>>> import numpy as np
>>> from numpy import linalg as LA
>>> np.set_printoptions(precision=1, suppress=True, linewidth=140, floatmode="fixed")
>>> def tidy(a):
...     return np.round(a, 1) + 0
... 
>>> f = np.array([0, 2, 0, -1, 2, 1, 0, -1, 1, 2]) + 0.5
>>> J = np.outer(f, f) / (f @ f)
>>> tidy(J)
array([[ 0.0,  0.1,  0.0,  0.0,  0.1,  0.0,  0.0,  0.0,  0.0,  0.1],
       [ 0.1,  0.3,  0.1, -0.1,  0.3,  0.2,  0.1, -0.1,  0.2,  0.3],
       [ 0.0,  0.1,  0.0,  0.0,  0.1,  0.0,  0.0,  0.0,  0.0,  0.1],
       [ 0.0, -0.1,  0.0,  0.0, -0.1,  0.0,  0.0,  0.0,  0.0, -0.1],
       [ 0.1,  0.3,  0.1, -0.1,  0.3,  0.2,  0.1, -0.1,  0.2,  0.3],
       [ 0.0,  0.2,  0.0,  0.0,  0.2,  0.1,  0.0,  0.0,  0.1,  0.2],
       [ 0.0,  0.1,  0.0,  0.0,  0.1,  0.0,  0.0,  0.0,  0.0,  0.1],
       [ 0.0, -0.1,  0.0,  0.0, -0.1,  0.0,  0.0,  0.0,  0.0, -0.1],
       [ 0.0,  0.2,  0.0,  0.0,  0.2,  0.1,  0.0,  0.0,  0.1,  0.2],
       [ 0.1,  0.3,  0.1, -0.1,  0.3,  0.2,  0.1, -0.1,  0.2,  0.3]])
>>> U, sig, Vt = LA.svd(J)
>>> evecs = Vt[:(sig > 1e-8).sum()]
>>> rng = np.random.default_rng(938)
>>> vec = J[7] + 2 * J[6] + rng.integers(2) * np.eye(10)[2]
>>> tidy(vec)
array([0.0, 0.1, 0.0, 0.0, 0.1, 0.0, 0.0, 0.0, 0.0, 0.1])
>>> tidy(np.diag(evecs.T @ evecs))
array([0.0, 0.3, 0.0, 0.0, 0.3, 0.1, 0.0, 0.0, 0.1, 0.3])
>>> np.unique(J.round(6), axis=0).shape
(4, 10)
>>> W0 = np.loadtxt("test15.csv", delimiter=",")
>>> W0
array([[ 1.2,  0.9, -0.2, -2.0, -1.1,  2.1],
       [ 0.3,  0.1, -0.6,  0.5, -0.2, -0.3],
       [ 0.4,  0.4,  1.2, -0.1, -0.4,  0.3],
       [-1.7,  0.7,  0.1, -1.3,  1.6, -0.3],
       [-0.6,  0.3,  0.0, -1.8,  0.7, -1.6],
       [ 0.0, -0.3,  1.2,  0.1,  0.0, -1.2],
       [ 0.1,  0.0, -0.1,  0.4, -0.1,  1.6],
       [ 1.2, -0.3,  1.2, -0.1, -1.2,  0.6],
       [ 0.9, -1.0,  0.2,  0.1, -0.9, -0.4],
       [-1.3, -0.1, -1.2,  0.9,  1.4, -0.7],
       [ 0.5, -1.0, -0.1, -0.3, -0.6, -0.3],
       [-1.3,  0.4,  0.5, -0.3,  1.4,  0.3],
       [ 1.1, -1.8, -0.2,  0.8, -1.3,  0.4],
       [-0.7, -1.0,  0.7,  0.2,  0.6,  2.0],
       [-0.3,  1.1, -0.6,  0.3,  0.3,  1.3],
       [-0.4, -0.8,  0.6, -1.9,  0.2, -0.1],
       [ 0.1, -1.3, -0.3, -1.1, -0.2,  0.5],
       [ 2.7,  0.4, -1.0,  0.9, -2.8, -0.2],
       [-0.7,  1.0, -1.2,  1.0,  0.6, -0.7],
       [ 1.2, -0.4,  0.3, -0.4, -1.3, -1.1],
       [-0.4, -0.4, -0.8, -0.7,  0.5, -1.7],
       [ 0.1,  0.2, -0.2,  0.6,  0.0,  0.0],
       [ 0.5, -2.3, -0.7,  0.8, -0.4, -1.2],
       [ 1.5,  1.2, -1.9,  0.4, -1.6,  0.2],
       [-0.5,  0.1,  0.2, -0.3,  0.5,  1.3],
       [ 0.1, -1.2,  0.3,  1.3,  0.0,  0.6],
       [ 0.6, -1.2, -1.0, -2.5, -0.5,  0.9],
       [-0.2,  1.0, -1.9,  0.5,  0.1, -0.7],
       [-1.6, -0.3,  0.2,  0.8,  1.6,  0.2],
       [-0.7, -1.5, -1.0,  0.5,  0.8,  1.5],
       [-0.6,  0.8, -0.2,  0.2,  0.6,  0.2],
       [ 0.9,  2.3,  0.3,  0.3, -0.9, -0.4],
       [-0.6,  0.0, -0.7,  0.6,  0.7,  2.7],
       [-0.3, -2.3,  0.9, -0.1,  0.4, -0.8],
       [-1.4,  0.9, -0.5,  0.6,  1.4, -0.3],
       [-0.3, -0.2, -0.2,  0.3,  0.4, -1.8]])
>>> z = W0[:, 4] > np.median(W0[:, 4])
>>> f = W0[z].mean(axis=0) - W0[~z].mean(axis=0)
>>> z.astype(int)
array([0, 0, 0, 1, 1, 0, 0, 0, 0, 1, 0, 1, 0, 1, 1, 1, 0, 0, 1, 0, 1, 0, 0, 0, 1, 0, 0, 1, 1, 1, 1, 0, 1, 1, 1, 1])
>>> (((W0 - W0.mean(axis=0)) @ f > 0) == z).mean()
np.float64(1.0)
>>> tidy(f)
array([-1.5,  0.3, -0.2,  0.0,  1.5, -0.1])
>>> ((W0 - W0.mean(axis=0)) @ f > 0).astype(int)
array([0, 0, 0, 1, 1, 0, 0, 0, 0, 1, 0, 1, 0, 1, 1, 1, 0, 0, 1, 0, 1, 0, 0, 0, 1, 0, 0, 1, 1, 1, 1, 0, 1, 1, 1, 1])
>>> [round(float(x), 1) for x in LA.svd(W0, compute_uv=False)[:3]]
[8.1, 6.5, 6.4]
>>> tidy(np.abs(LA.svd(W0)[2][-1]))
array([0.7, 0.0, 0.0, 0.0, 0.7, 0.0])
>>> tidy(LA.norm(W0, 2) / LA.norm(W0))
np.float64(0.6)
>>> round(np.log10(LA.cond(W0)))
1
>>> E = np.load("layer2.npy")
>>> E
array([[68.5, 82.0, 50.8, 39.6, 61.4,  0.0, 60.7, 91.2, 19.5, 70.5, 39.7, 32.0, 38.8, 59.0],
       [71.2, 79.5, 50.6, 40.4, 59.8, -0.8, 59.8, 89.9, 19.0, 69.0, 41.2, 30.0, 39.8, 59.3],
       [70.2, 79.2, 50.7, 40.5, 60.1,  0.7, 60.7, 88.8, 18.3, 70.2, 39.9, 30.2, 39.7, 61.6],
       [68.5, 82.0, 49.8, 41.4, 59.4, -0.5, 59.3, 91.2, 19.5, 68.9, 40.2, 30.4, 41.8, 59.4],
       [70.4, 78.8, 50.2, 38.5, 60.4, -1.3, 61.8, 90.1, 19.9, 69.5, 40.5, 31.6, 39.1, 60.2],
       [70.2, 79.6, 51.0, 40.8, 60.3, -1.2, 60.4, 89.2, 18.8, 70.5, 40.2, 29.6, 42.5, 60.7],
       [69.5, 78.4, 50.1, 41.1, 60.3,  0.2, 60.8, 89.0, 18.8, 70.3, 41.5, 30.4, 40.6, 60.4],
       [69.7, 80.9, 49.9, 41.2, 61.3, -0.7, 58.5, 90.4, 19.2, 69.0, 40.2, 30.7, 39.6, 59.6],
       [70.0, 78.7, 49.5, 38.7, 58.8,  0.1, 59.2, 90.3, 21.8, 71.5, 40.5, 29.1, 41.2, 60.3],
       [70.9, 80.9, 49.7, 39.0, 63.2,  0.7, 60.8, 90.1, 21.3, 70.9, 40.0, 29.2, 39.8, 60.7],
       [68.4, 78.2, 52.2, 38.7, 59.9, -1.2, 59.1, 89.8, 21.6, 69.1, 41.2, 28.8, 39.8, 61.1],
       [71.4, 81.9, 49.9, 38.1, 59.6, -1.0, 59.1, 89.3, 18.9, 69.1, 40.2, 29.4, 40.5, 57.4],
       [70.7, 81.3, 51.9, 38.5, 58.9, -0.4, 60.7, 88.5, 20.4, 71.8, 40.4, 31.7, 39.7, 60.5],
       [70.6, 80.7, 50.0, 38.8, 59.2,  0.0, 60.3, 88.0, 21.2, 69.7, 40.5, 31.5, 39.6, 60.2],
       [70.0, 79.0, 52.8, 40.8, 61.8,  1.1, 60.6, 88.8, 19.7, 70.2, 39.7, 29.2, 39.7, 59.5],
       [70.4, 77.6, 50.6, 39.1, 60.0,  0.7, 61.1, 90.3, 19.8, 70.6, 39.9, 31.1, 37.9, 59.6],
       [72.4, 79.6, 49.8, 40.4, 59.6,  1.4, 60.6, 90.9, 18.7, 69.8, 38.0, 29.0, 39.7, 61.1],
       [69.6, 79.9, 50.7, 41.5, 60.2, -0.2, 60.5, 90.2, 19.0, 68.2, 40.5, 30.9, 41.9, 58.8],
       [71.1, 81.0, 48.6, 39.7, 59.5,  0.8, 57.8, 90.9, 19.3, 69.9, 39.9, 30.1, 41.3, 60.2],
       [71.0, 80.9, 50.1, 40.2, 59.7,  1.5, 59.0, 87.9, 21.9, 70.1, 40.0, 28.7, 41.8, 59.0],
       [71.5, 81.1, 50.4, 40.8, 59.2,  0.5, 56.9, 91.2, 19.9, 70.8, 40.8, 29.1, 39.5, 61.7],
       [70.8, 80.5, 48.6, 40.3, 60.7, -1.0, 60.3, 91.7, 19.9, 68.7, 40.9, 30.2, 40.2, 58.2],
       [69.1, 80.1, 49.9, 39.8, 59.8, -0.8, 59.4, 90.3, 22.0, 70.4, 41.4, 30.0, 39.4, 60.8]])
>>> Q, r_ = LA.qr(E)
>>> Q.shape, r_.shape
((23, 14), (14, 14))
>>> tidy(np.trace(Q @ Q.T))
np.float64(14.0)
>>> tidy(np.abs(np.diag(r_)))
array([337.0,   7.7,   6.2,   5.2,   5.0,   3.8,   4.7,   5.2,   4.9,   3.6,   2.4,   3.0,   3.7,   3.7])
>>> np.allclose(r_.T @ r_, E.T @ E)
True
>>> U, sig, Vt = LA.svd(E)
>>> np.argmax(sig[:-1] / (sig[1:] + 1e-6)) + 1
np.int64(1)
>>> tidy(sig)
array([1003.7,    8.1,    7.2,    6.5,    6.0,    5.6,    4.9,    4.7,    3.9,    3.2,    3.0,    2.6,    1.7,    1.4])
>>> M2 = U[:, :1] @ np.diag(sig[:1]) @ Vt[:1]
>>> tidy(np.abs(E - M2).max())
np.float64(3.3)
>>> tidy(LA.norm(E - M2) / LA.norm(E))
np.float64(0.0)
>>> tidy(LA.norm(E - M2, 2)), tidy(sig[1])
(np.float64(8.1), np.float64(8.1))
>>> LA.matrix_rank(M2)
np.int64(1)
>>> LA.matrix_rank(E, rtol=0.05)
np.int64(1)
>>> arr = np.loadtxt("run12.csv", delimiter=",")
>>> arr
array([[3.0, 0.0, 3.0],
       [1.0, 0.0, 1.0],
       [0.0, 0.0, 0.0],
       [1.0, 0.0, 1.0],
       [1.0, 0.0, 1.0],
       [1.0, 0.0, 1.0],
       [4.0, 0.0, 4.0],
       [3.0, 0.0, 3.0],
       [4.0, 0.0, 4.0],
       [0.0, 0.0, 0.0],
       [2.0, 0.0, 2.0],
       [4.0, 0.0, 4.0],
       [4.0, 0.0, 4.0],
       [1.0, 0.0, 1.0],
       [0.0, 0.0, 0.0],
       [1.0, 0.0, 1.0],
       [3.0, 0.0, 3.0],
       [2.0, 0.0, 2.0],
       [1.0, 0.0, 1.0],
       [0.0, 0.0, 0.0],
       [0.0, 0.0, 0.0],
       [3.0, 0.0, 3.0],
       [2.0, 0.0, 2.0],
       [1.0, 0.0, 1.0],
       [4.0, 0.0, 4.0],
       [0.0, 0.0, 0.0],
       [0.0, 0.0, 0.0],
       [1.0, 0.0, 1.0],
       [1.0, 0.0, 1.0],
       [2.0, 0.0, 2.0],
       [2.0, 0.0, 2.0],
       [2.0, 0.0, 2.0],
       [1.0, 0.0, 1.0],
       [1.0, 0.0, 1.0],
       [0.0, 0.0, 0.0],
       [4.0, 0.0, 4.0],
       [1.0, 0.0, 1.0]])
>>> np.allclose(arr[:-1].T @ LA.lstsq(arr[:-1].T, arr[-1])[0], arr[-1])
True
>>> tidy(arr @ LA.pinv(arr) @ arr)
array([[3.0, 0.0, 3.0],
       [1.0, 0.0, 1.0],
       [0.0, 0.0, 0.0],
       [1.0, 0.0, 1.0],
       [1.0, 0.0, 1.0],
       [1.0, 0.0, 1.0],
       [4.0, 0.0, 4.0],
       [3.0, 0.0, 3.0],
       [4.0, 0.0, 4.0],
       [0.0, 0.0, 0.0],
       [2.0, 0.0, 2.0],
       [4.0, 0.0, 4.0],
       [4.0, 0.0, 4.0],
       [1.0, 0.0, 1.0],
       [0.0, 0.0, 0.0],
       [1.0, 0.0, 1.0],
       [3.0, 0.0, 3.0],
       [2.0, 0.0, 2.0],
       [1.0, 0.0, 1.0],
       [0.0, 0.0, 0.0],
       [0.0, 0.0, 0.0],
       [3.0, 0.0, 3.0],
       [2.0, 0.0, 2.0],
       [1.0, 0.0, 1.0],
       [4.0, 0.0, 4.0],
       [0.0, 0.0, 0.0],
       [0.0, 0.0, 0.0],
       [1.0, 0.0, 1.0],
       [1.0, 0.0, 1.0],
       [2.0, 0.0, 2.0],
       [2.0, 0.0, 2.0],
       [2.0, 0.0, 2.0],
       [1.0, 0.0, 1.0],
       [1.0, 0.0, 1.0],
       [0.0, 0.0, 0.0],
       [4.0, 0.0, 4.0],
       [1.0, 0.0, 1.0]])
>>> np.unique(arr.round(6), axis=0).shape
(5, 3)
>>> U, sig, Vt = LA.svd(arr)
>>> evecs = Vt[:(sig > 1e-8).sum()]
>>> vec = arr[31] + 2 * arr[28] + rng.integers(2) * np.eye(3)[0]
>>> vec
array([5.0, 0.0, 4.0])
>>> tidy(np.diag(evecs.T @ evecs))
array([0.5, 0.0, 0.5])
>>> LA.matrix_rank(np.vstack([arr, vec]))
np.int64(2)
>>> tidy(evecs.T @ evecs)
array([[0.5, 0.0, 0.5],
       [0.0, 0.0, 0.0],
       [0.5, 0.0, 0.5]])
>>> tidy(LA.norm(vec - evecs.T @ evecs @ vec))
np.float64(0.7)
>>> M2 = arr[0, 0] * arr[1:] - np.outer(arr[1:, 0], arr[0])
>>> M2
array([[0.0, 0.0, 0.0],
       [0.0, 0.0, 0.0],
       [0.0, 0.0, 0.0],
       [0.0, 0.0, 0.0],
       [0.0, 0.0, 0.0],
       [0.0, 0.0, 0.0],
       [0.0, 0.0, 0.0],
       [0.0, 0.0, 0.0],
       [0.0, 0.0, 0.0],
       [0.0, 0.0, 0.0],
       [0.0, 0.0, 0.0],
       [0.0, 0.0, 0.0],
       [0.0, 0.0, 0.0],
       [0.0, 0.0, 0.0],
       [0.0, 0.0, 0.0],
       [0.0, 0.0, 0.0],
       [0.0, 0.0, 0.0],
       [0.0, 0.0, 0.0],
       [0.0, 0.0, 0.0],
       [0.0, 0.0, 0.0],
       [0.0, 0.0, 0.0],
       [0.0, 0.0, 0.0],
       [0.0, 0.0, 0.0],
       [0.0, 0.0, 0.0],
       [0.0, 0.0, 0.0],
       [0.0, 0.0, 0.0],
       [0.0, 0.0, 0.0],
       [0.0, 0.0, 0.0],
       [0.0, 0.0, 0.0],
       [0.0, 0.0, 0.0],
       [0.0, 0.0, 0.0],
       [0.0, 0.0, 0.0],
       [0.0, 0.0, 0.0],
       [0.0, 0.0, 0.0],
       [0.0, 0.0, 0.0],
       [0.0, 0.0, 0.0]])
>>> tidy(arr[:, 0] / arr[0, 0])
array([1.0, 0.3, 0.0, 0.3, 0.3, 0.3, 1.3, 1.0, 1.3, 0.0, 0.7, 1.3, 1.3, 0.3, 0.0, 0.3, 1.0, 0.7, 0.3, 0.0, 0.0, 1.0, 0.7, 0.3, 1.3, 0.0,
       0.0, 0.3, 0.3, 0.7, 0.7, 0.7, 0.3, 0.3, 0.0, 1.3, 0.3])
>>> C2 = arr.T @ arr
>>> tidy(LA.eigvalsh(C2)[::-1])
array([338.0,   0.0,   0.0])
>>> np.trace(C2), (arr ** 2).sum()
(np.float64(338.0), np.float64(338.0))
>>> np.diag(C2)
array([169.0,   0.0, 169.0])
>>> LA.matrix_rank(C2)
np.int64(1)
>>> A = np.load("a.npy")
>>> A
array([[3, 2, 0, 0],
       [1, 1, 0, 0],
       [0, 0, 3, 2],
       [0, 0, 1, 1]])
>>> vals, evecs = LA.eig(A)
>>> tidy(np.sort(LA.eigvals(A.T)))
array([0.3, 0.3, 3.7, 3.7])
>>> tidy(np.sort(LA.eigvals(A @ A)))
array([ 0.1,  0.1, 13.9, 13.9])
>>> A @ evecs[:, 0] - vals[0] * evecs[:, 0]
array([0.0, 0.0, 0.0, 0.0])
>>> tidy(vals)
array([3.7, 0.3, 3.7, 0.3])
>>> tidy(np.sort(LA.eigvals(LA.inv(A))))
array([0.3, 0.3, 3.7, 3.7])
>>> data = np.loadtxt("x.csv", delimiter=",")
>>> data
array([[ 0.2, -0.6,  0.9, -1.9,  0.7, -0.5, -0.8,  0.5,  1.3,  1.5, -0.1, -0.5,  0.9,  0.0],
       [-1.2,  0.2, -0.7,  0.7,  0.9,  0.5, -0.8, -0.2, -0.4,  1.0, -0.8,  3.3,  0.3, -1.7],
       [ 0.5,  0.8, -0.8, -0.8,  1.8,  1.4, -0.6, -0.5,  0.1,  0.1, -0.7, -1.5, -0.1,  0.5],
       [ 1.4, -1.3,  1.1, -0.1, -1.1,  0.5, -0.3,  1.0, -0.3, -1.0,  1.1, -4.2, -0.2,  1.1],
       [-1.7, -1.0, -1.2,  1.3, -0.8, -0.4,  0.2,  0.2, -1.1,  1.1, -0.5,  5.2,  1.0, -0.8],
       [-0.7, -1.7,  0.8,  2.6,  0.3,  1.0, -1.4, -0.3,  1.5, -1.4,  0.5,  2.3,  0.8, -0.4],
       [ 0.3,  0.9, -0.9,  1.2, -0.6, -1.0, -1.4,  0.3, -1.5,  1.9,  2.3, -0.9,  1.0, -1.7],
       [-0.6,  0.2,  0.2, -1.3,  0.4, -0.6, -1.4,  1.7,  0.2, -0.6, -0.2,  1.8, -0.2, -0.5],
       [-0.6, -1.3,  0.6,  0.4,  1.8,  1.9,  0.2, -0.3, -0.4, -0.4,  0.6,  1.9,  0.5,  0.2],
       [-1.7,  0.4,  1.0, -0.5,  0.5,  1.0,  1.0,  0.4, -0.2,  1.0, -1.0,  5.2,  0.0, -0.6],
       [ 0.2,  1.1, -0.4,  1.3,  0.1,  0.0, -0.4, -1.3, -0.6,  0.4, -2.2, -0.5,  1.4, -0.2],
       [ 0.3, -0.4,  0.5,  2.3, -0.8, -0.5, -0.7, -1.3,  1.1,  0.8,  1.4, -0.9, -0.6,  0.1],
       [-0.6,  0.0,  0.6,  0.6,  1.8, -1.5, -0.7,  1.0,  0.6,  0.0, -0.6,  1.9,  0.0,  0.3],
       [-0.2, -1.1,  0.4,  0.7,  1.1,  0.2,  0.5,  0.3,  1.7,  1.6, -1.2,  0.7, -0.8,  0.3],
       [-0.7,  0.8,  0.0,  0.9, -1.6, -1.2,  2.0, -1.1,  0.3,  0.6,  0.8,  2.2, -0.1,  0.8],
       [ 0.6,  0.4, -0.2,  0.3,  0.0, -0.2, -0.5,  0.3,  0.3, -0.2,  0.9, -1.7, -1.0,  0.3],
       [ 1.0,  0.4,  0.6, -0.8, -1.5,  0.4,  0.8,  0.4,  0.3, -0.6, -1.5, -2.8, -1.1, -1.7],
       [-0.6,  0.2, -0.2,  1.1, -1.2,  0.5,  0.3,  0.5, -1.7, -0.3,  0.5,  1.9, -1.2,  1.7],
       [-0.4,  1.8,  0.0, -1.0,  0.2,  0.4, -0.5, -0.3, -0.1,  0.4, -0.3,  1.0,  0.5, -1.8],
       [ 1.0,  0.3, -1.3, -1.2, -0.5, -1.0,  0.6,  0.6, -1.4,  0.9, -2.7, -3.1,  0.0, -0.8],
       [ 0.0,  0.2,  0.0, -0.4,  1.1, -0.2, -0.1, -1.7,  0.6, -0.7,  0.2,  0.1,  0.4, -0.6]])
>>> proj = data @ LA.solve(data.T @ data, data.T)
>>> tidy(np.diag(proj))
array([0.8, 0.6, 0.6, 0.5, 0.7, 0.7, 0.9, 0.5, 0.6, 0.6, 0.8, 0.7, 0.8, 0.7, 0.6, 0.3, 0.8, 0.8, 0.5, 0.6, 0.7])
>>> tidy(LA.eigvalsh(proj))
array([0.0, 0.0, 0.0, 0.0, 0.0, 0.0, 0.0, 1.0, 1.0, 1.0, 1.0, 1.0, 1.0, 1.0, 1.0, 1.0, 1.0, 1.0, 1.0, 1.0, 1.0])
